$ ipython --no-banner

In [1]: import numpy as np

In [2]: np.set_printoptions(suppress=True, linewidth=200)

In [3]: feats = np.array([[0.4, 1.16, -0.04, -0.02],
   ...:     [2.1, 3.25, -0.69, -0.67],
   ...:     [2.33, 1.62, -0.42, -0.61]])

In [4]: np.round(np.linalg.svd(feats, compute_uv=False), 2)
Out[4]: array([5. , 1. , 0.2])

In [5]: np.round(np.linalg.norm(feats), 2)
Out[5]: np.float64(5.1)

In [6]: np.round(feats - feats[0], 2)
Out[6]: 
array([[ 0.  ,  0.  ,  0.  ,  0.  ],
       [ 1.7 ,  2.09, -0.65, -0.65],
       [ 1.93,  0.46, -0.38, -0.59]])

In [7]: np.linalg.matrix_rank(feats)
Out[7]: np.int64(3)

In [8]: np.unravel_index(np.abs(feats).argmax(), feats.shape)
Out[8]: (np.int64(1), np.int64(1))

In [9]: f, r1 = feats[1], feats[0]

In [10]: round(float(f @ r1), 2)
Out[10]: 4.65

In [11]: pr = (f @ r1) / (f @ f) * f

In [12]: np.round(r1 - pr, 2)
Out[12]: array([-0.21,  0.21,  0.16,  0.18])

In [13]: np.round(feats[1] @ feats[2], 2)
Out[13]: np.float64(10.86)

In [14]: round(np.linalg.norm(feats, 2), 2)
Out[14]: np.float64(5.0)

In [15]: np.round(np.linalg.norm(feats[1] - feats[2]), 2)
Out[15]: np.float64(1.67)

In [16]: np.round(np.linalg.norm(feats, axis=0), 2)
Out[16]: array([3.16, 3.81, 0.81, 0.91])

In [17]: np.round(np.linalg.norm(feats, 1), 2), round(np.linalg.norm(feats, np.inf), 2)
Out[17]: (np.float64(6.03), np.float64(6.71))

In [18]: np.linalg.norm(feats, axis=2)
AxisError: axis 2 is out of bounds for array of dimension 2


In [19]: round(float(np.linalg.norm(feats) ** 2 / np.linalg.norm(feats, 2) ** 2), 2)
Out[19]: 1.04

In [20]: round(np.linalg.norm(feats[1], 1), 2), np.round(np.linalg.norm(feats[1], np.inf), 2)
Out[20]: (np.float64(6.71), np.float64(3.25))
